>>> import numpy as np
>>> from numpy import linalg as LA
>>> np.set_printoptions(precision=3, suppress=True, linewidth=100)
>>> W0 = np.array([[1, 3, 2], [0, 2, 0], [1, 3, 2]])
>>> W0
array([[1, 3, 2],
       [0, 2, 0],
       [1, 3, 2]])
>>> np.allclose(W0, W0.T)
False
>>> (W0 + W0.T) / 2
array([[1. , 1.5, 1.5],
       [1.5, 2. , 1.5],
       [1.5, 1.5, 2. ]])
>>> LA.matrix_power(W0, 2)
array([[ 3, 15,  6],
       [ 0,  4,  0],
       [ 3, 15,  6]])
>>> feats = np.loadtxt("x.csv", delimiter=",")
>>> feats
array([[ 0.654,  0.346,  0.346,  0.577],
       [ 0.346,  0.654, -0.346, -0.577],
       [ 0.346, -0.346,  0.654, -0.577],
       [ 0.577, -0.577, -0.577,  0.038]])
>>> x0 = np.array([2, 2, 4, 4])
>>> feats.T @ (feats @ x0)
array([2., 2., 4., 4.])
>>> np.sort(np.abs(np.degrees(np.angle(LA.eigvals(feats)))))
array([  0.,   0.,   0., 180.])
>>> LA.matrix_rank(feats)
np.int64(4)
>>> round(float(LA.norm(feats)), 3)
2.0
>>> np.unravel_index(np.abs(feats).argmax(), feats.shape)
(np.int64(0), np.int64(0))
>>> feats.shape
(4, 4)
>>> np.count_nonzero(feats)
np.int64(16)
>>> feats.sum(axis=1)
array([ 1.923,  0.077,  0.077, -0.538])
>>> rng = np.random.default_rng(587728)
>>> Y = feats + rng.integers(-2, 3, (4, 1)) @ rng.integers(-2, 3, (1, 4))
>>> Y
array([[ 0.654,  2.346,  1.346,  0.577],
       [ 0.346,  0.654, -0.346, -0.577],
       [ 0.346,  3.654,  2.654, -0.577],
       [ 0.577,  1.423,  0.423,  0.038]])
>>> Y - feats
array([[0., 2., 1., 0.],
       [0., 0., 0., 0.],
       [0., 4., 2., 0.],
       [0., 2., 1., 0.]])
>>> np.round(LA.svd(Y - feats, compute_uv=False), 3) + 0
array([5.477, 0.   , 0.   , 0.   ])
>>> LA.matrix_rank(Y - feats, tol=1e-8)
np.int64(1)
>>> [round(float(x), 3) for x in LA.svd(Y, compute_uv=False)[:3]]
[5.519, 1.0, 1.0]
>>> LA.cond(Y) > 100
np.True_
>>> round(float(LA.norm(Y, 2) / LA.norm(Y)), 3)
0.969
>>> np.abs(LA.svd(Y)[2][-1])
array([0.78 , 0.411, 0.418, 0.218])
>>> LA.matrix_rank(Y, rtol=0.1)
np.int64(3)
>>> np.argsort(-LA.norm(Y, axis=0).round(6), kind="stable")[:3]
array([1, 2, 0])
>>> M = np.loadtxt("out7.csv", delimiter=",")
>>> M
array([[ 1., -1.,  1., -1.,  1., -1.,  1., -1.],
       [ 1., -1.,  1., -1., -1.,  1., -1.,  1.],
       [ 1.,  1., -1., -1., -1., -1.,  1.,  1.],
       [ 1.,  1.,  1.,  1.,  1.,  1.,  1.,  1.]])
>>> G = M.T @ M
>>> G
array([[ 4.,  0.,  2., -2.,  0.,  0.,  2.,  2.],
       [ 0.,  4., -2.,  2.,  0.,  0.,  2.,  2.],
       [ 2., -2.,  4.,  0.,  2.,  2.,  0.,  0.],
       [-2.,  2.,  0.,  4.,  2.,  2.,  0.,  0.],
       [ 0.,  0.,  2.,  2.,  4.,  0.,  2., -2.],
       [ 0.,  0.,  2.,  2.,  0.,  4., -2.,  2.],
       [ 2.,  2.,  0.,  0.,  2., -2.,  4.,  0.],
       [ 2.,  2.,  0.,  0., -2.,  2.,  0.,  4.]])
>>> np.round(LA.eigvalsh(G)[::-1], 3) + 0
array([8., 8., 8., 8., 0., 0., 0., 0.])
>>> W = np.array([[3, 4], [2, 0], [2, -4], [5, -2], [5, 1], [4, 5], [-1, -2], [4, 0]])
>>> b = np.array([2, 0])
>>> hid = np.maximum(G @ W + b, 0)
>>> hid
array([[14.,  8.],
       [22.,  0.],
       [30.,  4.],
       [38.,  0.],
       [26.,  0.],
       [42., 12.],
       [10.,  0.],
       [26., 16.]])
>>> LA.matrix_rank(hid)
np.int64(2)
>>> basis = np.array([[2, 5], [0, 0]])
>>> hid @ basis
array([[ 28.,  70.],
       [ 44., 110.],
       [ 60., 150.],
       [ 76., 190.],
       [ 52., 130.],
       [ 84., 210.],
       [ 20.,  50.],
       [ 52., 130.]])
>>> W @ basis
array([[ 6, 15],
       [ 4, 10],
       [ 4, 10],
       [10, 25],
       [10, 25],
       [ 8, 20],
       [-2, -5],
       [ 8, 20]])
>>> A = np.loadtxt("m.csv", delimiter=",")
>>> A
array([[ 1., -1.,  1.],
       [ 1.,  0.,  0.],
       [ 1.,  1.,  1.]])
>>> np.round(LA.norm(A[2], 1), 3), round(LA.norm(A[2], np.inf), 3)
(np.float64(3.0), np.float64(1.0))
>>> LA.norm(A, axis=1)
array([1.732, 1.   , 1.732])
>>> LA.norm(A, axis=0)
array([1.732, 1.414, 1.414])
>>> round(float(LA.norm(A[2] - A[0])), 3)
2.0
>>> np.round(LA.norm(A, "nuc"), 3)
np.float64(4.212)
>>> LA.norm(A, axis=1).argmax()
np.int64(0)
>>> round(LA.norm(A, 2), 3)
np.float64(2.136)
>>> Y = np.array([[1, 2, 2], [1, 0, 0], [3, 2, 3]])
>>> np.vstack([A, Y.T]).shape
(6, 3)
>>> Y.T @ A.T
array([[3., 1., 5.],
       [4., 2., 4.],
       [5., 2., 5.]])
>>> np.einsum("ik,kj->ij", A, Y)
array([[3., 4., 5.],
       [1., 2., 2.],
       [5., 4., 5.]])
>>> LA.matrix_rank(np.vstack([A, Y.T]))
np.int64(3)
>>> Y = M / np.sqrt((M ** 2).mean(axis=1, keepdims=True))
>>> LA.matrix_rank(M - M.mean(axis=1, keepdims=True))
np.int64(3)
>>> LA.matrix_rank(Y) == LA.matrix_rank(M)
np.True_
>>> LA.norm(Y, axis=1)
array([2.828, 2.828, 2.828, 2.828])
>>> Y[3]
array([1., 1., 1., 1., 1., 1., 1., 1.])
>>> M - M.mean(axis=1, keepdims=True)
array([[ 1., -1.,  1., -1.,  1., -1.,  1., -1.],
       [ 1., -1.,  1., -1., -1.,  1., -1.,  1.],
       [ 1.,  1., -1., -1., -1., -1.,  1.,  1.],
       [ 0.,  0.,  0.,  0.,  0.,  0.,  0.,  0.]])
>>> z = rng.permutation(3)
>>> Y = A[:, z] * rng.choice([-1, 1], 3)
>>> Y
array([[ 1.,  1.,  1.],
       [ 0.,  1., -0.],
       [ 1.,  1., -1.]])
>>> U, _, Vt = LA.svd(A.T @ Y)
>>> np.round(U @ Vt, 3) + 0
array([[ 0.,  1.,  0.],
       [ 0.,  0., -1.],
       [ 1.,  0.,  0.]])
>>> np.round(LA.lstsq(A, Y)[0], 3) + 0
array([[ 0.,  1.,  0.],
       [ 0.,  0., -1.],
       [ 1.,  0.,  0.]])
>>> z
array([2, 0, 1])
>>> F = np.loadtxt("layer1.csv", delimiter=",")
>>> F
array([[ 0.684,  2.163,  1.054,  1.35 ],
       [ 1.262,  1.132, -1.561,  0.127]])
>>> def softmax(z):
...     e = np.exp(z - z.max(axis=-1, keepdims=True))
...     return e / e.sum(axis=-1, keepdims=True)
... 
>>> softmax(F[1])
array([0.443, 0.389, 0.026, 0.142])
>>> softmax(F[1] + 2)
array([0.443, 0.389, 0.026, 0.142])
>>> att = F @ F.T / np.sqrt(4)
>>> softmax(att + np.triu(np.full(att.shape, -np.inf), 1))
array([[1.   , 0.   ],
       [0.149, 0.851]])
>>> softmax(att).round(6).argmax(axis=1)
array([0, 1])
>>> softmax(att)
array([[0.958, 0.042],
       [0.149, 0.851]])
>>> f = np.array([-2, -1, -2, -3])
>>> g = np.array([3, 1])
>>> J = np.outer(f, g)
>>> J
array([[-6, -2],
       [-3, -1],
       [-6, -2],
       [-9, -3]])
>>> rank = LA.matrix_rank(J)
>>> rank
np.int64(1)
>>> null = LA.svd(J)[2][rank:].T
>>> [int(LA.matrix_rank(J[:i])) for i in range(1, len(J) + 1)]
[1, 1, 1, 1]
>>> [int(LA.matrix_rank(J[:, :j + 1])) for j in range(2)]
[1, 1]
>>> LA.matrix_rank(J.T @ J), LA.matrix_rank(J @ J.T)
(np.int64(1), np.int64(1))
>>> np.round(J @ null, 3) + 0
array([[0.],
       [0.],
       [0.],
       [0.]])
>>> U, sig, Vt = LA.svd(J, full_matrices=False)
>>> (sig > 1e-8).sum()
np.int64(1)
>>> U.shape, sig.shape, Vt.shape
((4, 2), (2,), (2, 2))
>>> np.allclose(U * sig @ Vt, J)
True
>>> round(np.sqrt((sig ** 2).sum()), 3), np.round(LA.norm(J), 3)
(np.float64(13.416), np.float64(13.416))
>>> E = np.load("case5.npy")
>>> E
array([[ -8,  -2,  -4,   2],
       [-12,  -3,  -6,   3],
       [ -4,  -1,  -2,   1]])
>>> # rank 1
>>> Y = np.array([[1, 3], [1, 1], [3, 3], [0, 1]])
>>> LA.matrix_rank(np.vstack([E, Y.T]))
np.int64(3)
>>> Y.T @ E.T
array([[-22, -33, -11],
       [-36, -54, -18]])
>>> E @ Y
array([[-22, -36],
       [-33, -54],
       [-11, -18]])
>>> np.einsum("ik,kj->ji", E, Y)
array([[-22, -33, -11],
       [-36, -54, -18]])
>>> W = np.array([[1, -2, 0], [0, -1, -1], [-1, 0, 0], [-2, 1, -2]])
>>> b = np.array([0, -2, -2])
>>> hid = np.maximum(E @ W + b, 0)
>>> LA.matrix_rank(hid)
np.int64(1)
>>> basis = np.array([[0, 0], [2, 2], [1, 2]])
>>> (hid @ basis).round(6).argmax(axis=1)
array([0, 0, 0])
>>> hid @ basis
array([[36, 36],
       [56, 56],
       [16, 16]])
>>> data = np.loadtxt("dump.csv", delimiter=",")
>>> data
array([[ 3., -1.,  0.,  0.],
       [-1.,  0., -1.,  0.],
       [ 0., -1.,  0., -1.],
       [ 0.,  0., -1.,  2.]])
>>> # symmetric
>>> np.allclose(data, data.T)
True
>>> data @ data
array([[10., -3.,  1.,  0.],
       [-3.,  2.,  0.,  1.],
       [ 1.,  0.,  2., -2.],
       [ 0.,  1., -2.,  5.]])
>>> np.sort(np.abs(LA.eigvals(data)))
array([0.481, 1.271, 2.451, 3.339])
>>> hat = np.triu(np.array([[2, 0, 0, 2], [0, 1, 1, 1], [1, 0, 0, 2], [1, 2, 1, 0]]), 1) + np.eye(4)
>>> Y = hat @ data @ LA.inv(hat)
>>> LA.matrix_rank(Y)
np.int64(4)
>>> np.poly(Y)
array([ 1., -5.,  3., 10., -5.])
>>> hat @ data - data @ hat
array([[ 0.,  0., -1., -1.],
       [ 0., -1., -1.,  5.],
       [ 0.,  0., -1.,  5.],
       [ 0.,  0.,  0.,  2.]])
>>> round(LA.det(Y), 3)
np.float64(-5.0)
>>> Y
array([[ 3., -1., -1.,  1.],
       [-1., -1., -1.,  6.],
       [ 0., -1., -1.,  6.],
       [ 0.,  0., -1.,  4.]])
>>> z = rng.permutation(4)
>>> Y = data[:, z] * rng.choice([-1, 1], 4)
>>> Y
array([[-0., -0., -3., -1.],
       [-0.,  1.,  1.,  0.],
       [ 1., -0., -0., -1.],
       [-2.,  1., -0.,  0.]])
>>> U, _, Vt = LA.svd(data.T @ Y)
>>> np.round(U @ Vt, 3) + 0
array([[ 0.,  0., -1.,  0.],
       [ 0.,  0.,  0.,  1.],
       [ 0., -1.,  0.,  0.],
       [-1.,  0.,  0.,  0.]])
